% ipython --no-banner

In [1]: import numpy as np

In [2]: import numpy.linalg as la

In [3]: np.set_printoptions(precision=1, suppress=True, linewidth=140)

In [4]: M = np.array([[1, 1, 3], [1, 1, 3], [3, 3, 10]])

In [5]: np.einsum("ij,ji->", M, M)
Out[5]: np.int64(140)

In [6]: np.kron(np.eye(2, dtype=int), M)
Out[6]: 
array([[ 1,  1,  3,  0,  0,  0],
       [ 1,  1,  3,  0,  0,  0],
       [ 3,  3, 10,  0,  0,  0],
       [ 0,  0,  0,  1,  1,  3],
       [ 0,  0,  0,  1,  1,  3],
       [ 0,  0,  0,  3,  3, 10]])

In [7]: np.einsum("ii->", M)
Out[7]: np.int64(12)

In [8]: round(float(la.eigvals(M).sum().real), 1)
Out[8]: 12.0

In [9]: arr = np.load("arr.npy")

In [10]: arr
Out[10]: 
array([[-1, -2, -1, -2, -1, -2],
       [ 3,  2,  3,  2,  3,  2],
       [-1, -1, -1, -1, -1, -1],
       [-1, -2, -1, -2, -1, -2],
       [ 3,  2,  3,  2,  3,  2],
       [-1, -1, -1, -1, -1, -1]])

In [11]: Uu, sig, Vt = la.svd(arr)

In [12]: np.argmax(sig[:-1] / (sig[1:] + 1e-6)) + 1
Out[12]: np.int64(2)

In [13]: A2 = Uu[:, :2] @ np.diag(sig[:2]) @ Vt[:2]

In [14]: np.round(np.abs(arr - A2).max(), 1)
Out[14]: np.float64(0.0)

In [15]: np.round(la.norm(arr - A2) / la.norm(arr), 1)
Out[15]: np.float64(0.0)

In [16]: la.matrix_rank(A2)
Out[16]: np.int64(2)

In [17]: rank = la.matrix_rank(arr)

In [18]: rank
Out[18]: np.int64(2)

In [19]: ns = la.svd(arr)[2][rank:].T

In [20]: np.allclose(arr @ ns, 0)
Out[20]: True

In [21]: [int(la.matrix_rank(arr[:i])) for i in range(1, len(arr) + 1)]
Out[21]: [1, 2, 2, 2, 2, 2]

In [22]: np.round(arr @ ns, 1) + 0
Out[22]: 
array([[0., 0., 0., 0.],
       [0., 0., 0., 0.],
       [0., 0., 0., 0.],
       [0., 0., 0., 0.],
       [0., 0., 0., 0.],
       [0., 0., 0., 0.]])

In [23]: np.round(ns @ ns.T, 1) + 0
Out[23]: 
array([[ 0.7,  0. , -0.3,  0. , -0.3,  0. ],
       [ 0. ,  0.7,  0. , -0.3,  0. , -0.3],
       [-0.3,  0. ,  0.7,  0. , -0.3,  0. ],
       [ 0. , -0.3,  0. ,  0.7,  0. , -0.3],
       [-0.3,  0. , -0.3,  0. ,  0.7,  0. ],
       [ 0. , -0.3,  0. , -0.3,  0. ,  0.7]])
